% ipython --no-banner

In [1]: import numpy as np

In [2]: import numpy.linalg as la

In [3]: np.set_printoptions(precision=2, suppress=True, linewidth=100)

In [4]: M = np.load("sample5.npy")

In [5]: M
Out[5]: 
array([[0, 1, 0],
       [1, 0, 1],
       [0, 1, 0]])

In [6]: rk = la.matrix_rank(M)

In [7]: rk
Out[7]: np.int64(2)

In [8]: N = la.svd(M)[2][rk:].T

In [9]: N @ N.T
Out[9]: 
array([[ 0.5,  0. , -0.5],
       [ 0. ,  0. ,  0. ],
       [-0.5,  0. ,  0.5]])

In [10]: M @ N
Out[10]: 
array([[0.],
       [0.],
       [0.]])

In [11]: f = np.array([0, 1, 2])

In [12]: np.cross(M[1, :3], M[0, :3])
Out[12]: array([-1,  0,  1])

In [13]: np.convolve(M[1], f)
Out[13]: array([0, 1, 2, 1, 2])

In [14]: np.polyval(f, M[1])
Out[14]: array([3, 2, 3])

In [15]: np.correlate(M[1], M[0], "full")
Out[15]: array([0, 1, 0, 1, 0])

In [16]: mat = np.array([[0, 1, 3], [1, 5, 3], [5, 26, 18]])

In [17]: U, s, VT = la.svd(mat)

In [18]: print(s.round(2) + 0)
[32.65  1.97  0.  ]

In [19]: A2 = U[:, :2] @ np.diag(s[:2]) @ VT[:2]

In [20]: A2.round(2) + 0
Out[20]: 
array([[ 0.,  1.,  3.],
       [ 1.,  5.,  3.],
       [ 5., 26., 18.]])

In [21]: print(np.round(np.abs(mat - A2).max(), 2))
0.0

In [22]: print(np.round(la.norm(mat - A2) / la.norm(mat), 2))
0.0

In [23]: print(la.matrix_rank(mat, rtol=0.05))
2

In [24]: np.round(la.norm(mat - A2, 2), 2), round(s[2], 2)
Out[24]: (np.float64(0.0), np.float64(0.0))

In [25]: A = np.load("test2.npy")

In [26]: A
Out[26]: 
array([[ 0.41,  0.02,  0.48,  0.74, -0.22],
       [-0.12,  0.4 ,  0.66, -0.2 ,  0.58],
       [ 0.15, -0.75, -0.03,  0.15,  0.63],
       [-0.24,  0.44, -0.51,  0.57,  0.42],
       [-0.86, -0.29,  0.27,  0.26, -0.19]])

In [27]: x = np.array([1, 2, 3, 2, 1])

In [28]: (A * x).sum(axis=1)
Out[28]: array([ 3.16,  2.86, -0.51,  0.68, -0.31])

In [29]: la.norm(A @ x) <= la.norm(A, 2) * la.norm(x) + 1e-9
Out[29]: np.True_

In [30]: print(np.einsum("ij,j->i", A, x))
[ 3.16  2.86 -0.51  0.68 -0.31]

In [31]: A @ x
Out[31]: array([ 3.16,  2.86, -0.51,  0.68, -0.31])
